In [1]: import numpy as np

In [2]: from numpy import linalg as LA

In [3]: np.set_printoptions(precision=3, suppress=True, linewidth=200)

In [4]: q, _ = LA.qr(np.array([[-1.0, 0.9], [-0.3, 0.7]]))

In [5]: K = q[:, :2]

In [6]: K
Out[6]: 
array([[-0.958, -0.287],
       [-0.287,  0.958]])

In [7]: np.round(K @ K, 3) + 0
Out[7]: 
array([[1., 0.],
       [0., 1.]])

In [8]: np.round(LA.matrix_power(K, 4), 3) + 0
Out[8]: 
array([[1., 0.],
       [0., 1.]])

In [9]: (K - K.T) / 2
Out[9]: 
array([[0., 0.],
       [0., 0.]])

In [10]: np.allclose(K, K.T)
Out[10]: True

In [11]: np.allclose(K @ K.T, K.T @ K)
Out[11]: True

In [12]: rng = np.random.default_rng(8560)

In [13]: z = rng.permutation(2)

In [14]: out = K[:, z] * rng.choice([-1, 1], 2)

In [15]: out
Out[15]: 
array([[-0.958, -0.287],
       [-0.287,  0.958]])

In [16]: U, _, Vh = LA.svd(K.T @ out)

In [17]: np.round(U @ Vh, 3) + 0
Out[17]: 
array([[1., 0.],
       [0., 1.]])

In [18]: np.round(out @ out.T, 3) + 0
Out[18]: 
array([[1., 0.],
       [0., 1.]])

In [19]: out = np.array([[1, 0, 2, 0, 0], [2, 0, 0, 2, 0], [0, 2, 2, 1, 2]])

In [20]: M = out.T @ out

In [21]: M
Out[21]: 
array([[5, 0, 2, 4, 0],
       [0, 4, 4, 2, 4],
       [2, 4, 8, 2, 4],
       [4, 2, 2, 5, 2],
       [0, 4, 4, 2, 4]])

In [22]: z = rng.permutation(5)

In [23]: z
Out[23]: array([0, 3, 1, 2, 4])

In [24]: out = M[z][:, z]

In [25]: np.allclose(out, M)
Out[25]: False

In [26]: np.diag(out)
Out[26]: array([5, 5, 4, 8, 4])

In [27]: feats = np.loadtxt("mat.csv", delimiter=",")

In [28]: feats
Out[28]: 
array([[ 9.87 , -2.999, -6.508],
       [10.042, -1.644, -6.522],
       [10.091, -3.5  , -5.376],
       [10.419, -1.863, -5.359],
       [ 8.947, -1.481, -6.116],
       [ 9.466, -3.248, -7.24 ],
       [ 9.57 , -4.343, -6.67 ],
       [ 9.619, -2.33 , -6.134],
       [ 8.333, -3.095, -5.892],
       [10.721, -2.713, -6.688],
       [ 9.109, -3.023, -4.662],
       [ 8.372, -2.926, -7.32 ],
       [ 8.023, -4.135, -6.74 ],
       [ 8.583, -3.669, -5.679],
       [ 8.166, -2.537, -3.872],
       [ 8.691, -2.766, -5.329],
       [ 9.996, -4.784, -6.615],
       [ 8.076, -2.612, -7.733],
       [ 9.652, -1.845, -8.225],
       [ 8.943, -2.644, -6.848],
       [ 9.585, -3.476, -3.895],
       [ 9.072, -3.347, -5.569],
       [ 8.963, -4.981, -4.459],
       [10.454, -4.943, -5.322]])

In [29]: vec = np.array([1, 0, -2])

In [30]: y = feats @ vec

In [31]: beta, lr = np.zeros(3), 1 / LA.norm(feats, 2) ** 2

In [32]: for i in range(50):
    ...:     beta -= lr * feats.T @ (feats @ beta - y)
    ...:     if i % 10 == 0: print(i, round(LA.norm(feats @ beta - y), 3))
    ...: 
0 6.743
10 6.127
20 5.568
30 5.061
40 4.602

In [33]: beta
Out[33]: array([ 1.335, -0.268, -1.349])

In [34]: m1 = np.loadtxt("a.csv", delimiter=",")

In [35]: m1
Out[35]: 
array([[-5.879, -6.159,  0.004, -2.791,  2.97 ],
       [-4.046, -3.854,  0.134, -2.145,  1.926],
       [-1.931, -1.935,  0.133, -1.245,  1.076]])

In [36]: LA.cond(m1) > 100
Out[36]: np.False_

In [37]: round(LA.norm(m1, 2) / LA.norm(m1), 3)
Out[37]: np.float64(0.999)

In [38]: A = np.load("m.npy")

In [39]: A
Out[39]: 
array([[ 1,  1,  2,  2, -1],
       [ 0,  0,  3,  2,  1],
       [ 0,  0, -3,  1,  0],
       [ 0,  0,  0, -2, -2],
       [ 0,  0,  0,  0,  3]])

In [40]: f, g = A[4], A[3]

In [41]: f @ g
Out[41]: np.int64(-6)

In [42]: pr = (f @ g) / (f @ f) * f

In [43]: pr
Out[43]: array([-0., -0., -0., -0., -2.])

In [44]: (g - pr) @ f
Out[44]: np.float64(0.0)

In [45]: g - pr
Out[45]: array([ 0.,  0.,  0., -2.,  0.])

In [46]: LA.matrix_rank(np.outer(f, g))
Out[46]: np.int64(1)

In [47]: np.outer(f, g)
Out[47]: 
array([[ 0,  0,  0,  0,  0],
       [ 0,  0,  0,  0,  0],
       [ 0,  0,  0,  0,  0],
       [ 0,  0,  0,  0,  0],
       [ 0,  0,  0, -6, -6]])
